$ python -q
>>> import numpy as np
>>> np.set_printoptions(suppress=True, linewidth=120)
>>> J = np.load("arr.npy")
>>> J.round(2) + 0
array([[-0.98, -0.19, -0.28, -1.43, -1.53,  1.  , -1.58,  0.18, -0.32, -3.35,  0.83,  1.  ,  0.07, -1.73],
       [-1.81, -3.5 ,  0.69,  1.39,  1.02,  0.67,  0.16,  0.85, -1.36,  0.  , -0.52, -0.66, -1.24, -0.85],
       [ 1.97, -1.74, -0.84, -1.3 ,  1.95, -0.87, -0.05, -0.24, -1.61, -0.06,  0.03,  2.48,  1.53,  0.01],
       [-0.49, -0.44, -2.63, -1.08, -0.27, -1.09,  1.09, -2.37, -1.03, -0.84,  0.12, -1.24, -1.99,  1.07],
       [ 1.81,  0.13, -0.72,  0.76, -0.85,  0.83,  0.53,  0.41, -0.17, -1.26, -4.12, -0.13, -0.22, -0.36],
       [ 0.82, -0.62,  1.22,  1.75,  0.71, -1.6 , -2.1 , -2.05,  0.45, -1.75, -0.04, -1.62,  1.25,  0.52],
       [ 0.  ,  0.  , -0.94,  0.83,  0.81,  2.9 , -0.6 , -2.99,  0.89,  1.25,  0.04,  0.75,  0.09, -1.45],
       [-0.98,  2.06, -0.88,  1.25,  1.05, -1.69,  0.74,  0.06, -1.65,  0.02, -0.13, -0.35,  0.79, -3.07],
       [-2.3 ,  0.27, -0.57, -1.75,  0.29,  0.6 , -1.53, -0.01, -0.98,  0.99, -1.81, -1.19,  2.35,  1.12],
       [ 2.13, -0.93,  0.23, -0.79, -1.98,  0.75,  0.27, -0.04, -1.55,  1.16,  1.16, -2.5 ,  1.05, -1.38],
       [ 0.16,  0.24,  2.1 , -2.61,  2.22,  0.36,  1.64, -0.6 ,  1.13, -0.91, -0.61, -1.33, -0.35, -1.14],
       [ 0.49, -0.68, -0.84, -1.23,  0.  , -1.79, -2.55,  0.59,  1.65,  1.62, -0.83, -0.24, -1.69, -1.74],
       [ 0.82,  1.77,  1.56, -0.24,  0.8 ,  0.83, -1.87, -0.21, -2.81,  0.31, -0.08,  0.19, -2.31,  0.65],
       [ 0.98,  0.47, -2.3 ,  0.44,  2.29,  1.46, -0.74,  2.11,  0.57, -1.01,  1.16, -1.74, -0.03,  0.5 ]])
>>> np.round(np.linalg.svd(J, compute_uv=False), 2)
array([5., 5., 5., 5., 5., 5., 5., 5., 5., 5., 5., 5., 5., 5.])
>>> np.round(np.linalg.norm(J, axis=0), 2)
array([5., 5., 5., 5., 5., 5., 5., 5., 5., 5., 5., 5., 5., 5.])
>>> G = J.T @ J
>>> print(np.trace(G), round((J ** 2).sum(), 2))
350.0 350.0
>>> np.round(np.linalg.eigvalsh(G)[::-1], 2)
array([25., 25., 25., 25., 25., 25., 25., 25., 25., 25., 25., 25., 25., 25.])
>>> np.round(np.linalg.svd(J, compute_uv=False) ** 2, 2)
array([25., 25., 25., 25., 25., 25., 25., 25., 25., 25., 25., 25., 25., 25.])
>>> print(np.allclose(G, G.T))
True
>>> x = np.array([1, 3, 3, -3, -1, 3, 1, 0, -1, -1, 3, -1, 2, -1])
>>> a = np.maximum(J @ x, 0)
>>> print(np.round(np.maximum(J @ (3 * x), 0), 2))
[35.63  0.    0.    0.    0.    0.    2.58  0.    4.08 50.16 45.62  0.   24.42  1.82]
>>> np.flatnonzero(a > 1e-9)
array([ 0,  6,  8,  9, 10, 12, 13])
>>> np.round(np.maximum(J @ x, 0) - np.maximum(-J @ x, 0), 2)
array([ 11.88, -14.43,  -4.1 ,  -9.95,  -9.27,  -5.47,   0.86,  -0.34,   1.36,  16.72,  15.21, -15.46,   8.14,   0.61])
>>> Y = J / np.sqrt((J ** 2).mean(axis=1, keepdims=True))
>>> np.linalg.matrix_rank(J - J.mean(axis=1, keepdims=True))
np.int64(13)
>>> np.linalg.matrix_rank(Y) == np.linalg.matrix_rank(J)
np.True_
>>> Y[7].round(2)
array([-0.74,  1.54, -0.66,  0.94,  0.78, -1.26,  0.55,  0.05, -1.24,  0.01, -0.1 , -0.26,  0.59, -2.3 ])
>>> M = np.loadtxt("a.csv", delimiter=",")
>>> M
array([[ -0.97,  -4.98,  -2.96,  -3.14,  -4.07,  -3.01,  -5.03,   3.07,   4.82,  -1.9 ,  -2.17,   0.97,   3.09,
          5.07],
       [  3.87,  -4.12,  -6.07,  -3.96,  -3.86,  -1.97,  -4.18,   2.11,   1.95,  -3.98,  -4.12,   2.95,   2.95,
          9.88],
       [  6.08,   5.94,  -0.15,   2.05,   4.09,   3.86,   5.92,  -4.03,  -7.95,  -0.04,   0.12,   1.1 ,  -3.02,
         -0.16],
       [ -7.92, -16.08,  -5.98,  -7.96, -11.9 ,  -9.97, -16.09,   9.97,  17.87,  -3.98,  -4.11,   1.03,   9.07,
          9.9 ],
       [  2.13,   9.9 ,   5.85,   6.13,   7.83,   6.04,   9.89,  -5.84,  -9.89,   4.05,   4.1 ,  -1.95,  -5.79,
         -9.91],
       [ 15.01,   3.09,  -9.05,  -2.94,   0.05,   2.97,   2.95,  -2.96,  -8.92,  -6.09,  -5.97,   6.  ,   0.27,
         15.1 ],
       [  1.92, -13.96, -12.14, -10.05, -11.9 ,  -7.9 , -14.06,   8.  ,  11.94,  -8.07,  -7.87,   5.01,   9.07,
         19.99],
       [ 11.05,   7.03,  -3.  ,   0.94,   4.2 ,   4.86,   6.92,  -5.19, -11.16,  -2.  ,  -2.03,   3.19,  -3.09,
          5.01],
       [-13.94,   2.37,  11.98,   6.02,   3.96,  -0.02,   2.02,   0.06,   3.94,   8.04,   8.27,  -7.32,  -3.01,
        -19.9 ],
       [ 13.93,  -2.03, -11.96,  -5.93,  -4.15,  -0.01,  -1.86,   0.04,  -3.79,  -7.98,  -7.97,   7.01,   3.01,
         19.88],
       [  3.76,  -3.83,  -6.09,  -3.82,  -4.05,  -1.93,  -3.9 ,   2.03,   2.14,  -3.98,  -4.05,   2.92,   2.85,
          9.9 ],
       [-13.07,   6.78,  15.05,   8.84,   7.99,   3.02,   6.89,  -3.25,  -0.95,  10.  ,  10.06,  -8.06,  -6.12,
        -24.93]])
>>> Y = M / np.sqrt((M ** 2).mean(axis=1, keepdims=True))
>>> print(np.linalg.matrix_rank(Y) == np.linalg.matrix_rank(M))
True
>>> Y[2].round(2)
array([ 1.49,  1.46, -0.04,  0.5 ,  1.  ,  0.95,  1.45, -0.99, -1.95, -0.01,  0.03,  0.27, -0.74, -0.04])
